>>> import numpy as np
>>> import numpy.linalg as la
>>> np.set_printoptions(precision=1, suppress=True, linewidth=140)
>>> E = np.load("m.npy")
>>> E
array([[1, 0, 0, 0, 0],
       [0, 3, 0, 1, 2],
       [0, 0, 0, 0, 0],
       [0, 3, 0, 3, 3],
       [0, 2, 0, 1, 2]])
>>> # rank 4
>>> E @ la.pinv(E) @ E
array([[1., 0., 0., 0., 0.],
       [0., 3., 0., 1., 2.],
       [0., 0., 0., 0., 0.],
       [0., 3., 0., 3., 3.],
       [0., 2., 0., 1., 2.]])
>>> U, sigma, Vt = la.svd(E)
>>> sigma.round(1) + 0
array([7. , 1.2, 1. , 0.4, 0. ])
>>> B = U[:, :4] @ np.diag(sigma[:4]) @ Vt[:4]
>>> B.round(1) + 0
array([[1., 0., 0., 0., 0.],
       [0., 3., 0., 1., 2.],
       [0., 0., 0., 0., 0.],
       [0., 3., 0., 3., 3.],
       [0., 2., 0., 1., 2.]])
>>> round(la.norm(E - B) / la.norm(E), 1)
np.float64(0.0)
>>> (la.matrix_power((E != 0) + (E.T != 0) + np.eye(5), 5) > 0).astype(int)
array([[1, 0, 0, 0, 0],
       [0, 1, 0, 1, 1],
       [0, 0, 1, 0, 0],
       [0, 1, 0, 1, 1],
       [0, 1, 0, 1, 1]])
>>> (E != 0).astype(int)
array([[1, 0, 0, 0, 0],
       [0, 1, 0, 1, 1],
       [0, 0, 0, 0, 0],
       [0, 1, 0, 1, 1],
       [0, 1, 0, 1, 1]])
>>> np.sort(la.eigvals(E).real)
array([0. , 0.4, 1. , 1.3, 6.3])
>>> vec = np.array([1, 4, 0, 5, 2])
>>> E @ np.ones(5)
array([1., 6., 0., 9., 5.])
>>> np.einsum("ij,j->i", E, vec)
array([ 1, 21,  0, 33, 17])
>>> E @ (2 * vec)
array([ 2, 42,  0, 66, 34])
>>> la.norm(E @ vec) <= la.norm(E, 2) * la.norm(vec) + 1e-9
np.True_
>>> E * vec
array([[ 1,  0,  0,  0,  0],
       [ 0, 12,  0,  5,  4],
       [ 0,  0,  0,  0,  0],
       [ 0, 12,  0, 15,  6],
       [ 0,  8,  0,  5,  4]])
>>> (E * vec).sum(axis=1)
array([ 1, 21,  0, 33, 17])
>>> (E @ vec).argmax()
np.int64(3)
>>> M = np.array([[3, 0, 3], [0, 3, 0], [3, 0, 3]])
>>> w1 = np.array([[3, 2, 1, 0, 2, 3], [1, 3, 1, 1, 3, 1], [0, 2, 2, 1, 0, 3]])
>>> c = np.array([3, -1, 1, 0, 0, -3])
>>> hid = np.maximum(M @ w1 + c, 0)
>>> hid
array([[12, 11, 10,  3,  6, 15],
       [ 6,  8,  4,  3,  9,  0],
       [12, 11, 10,  3,  6, 15]])
>>> print((hid > 0).mean(axis=0))
[1.  1.  1.  1.  1.  0.7]
>>> print((hid > 0).astype(int))
[[1 1 1 1 1 1]
 [1 1 1 1 1 0]
 [1 1 1 1 1 1]]
>>> la.matrix_rank(hid)
np.int64(2)
>>> W2 = np.array([[0, 0, 2],
...     [3, -2, 3],
...     [3, -1, 0],
...     [2, -3, -1],
...     [-1, -3, 0],
...     [-1, 0, -3]])
>>> print(w1 @ W2)
[[  4 -11   3]
 [ 10 -19   7]
 [ 11  -9  -4]]
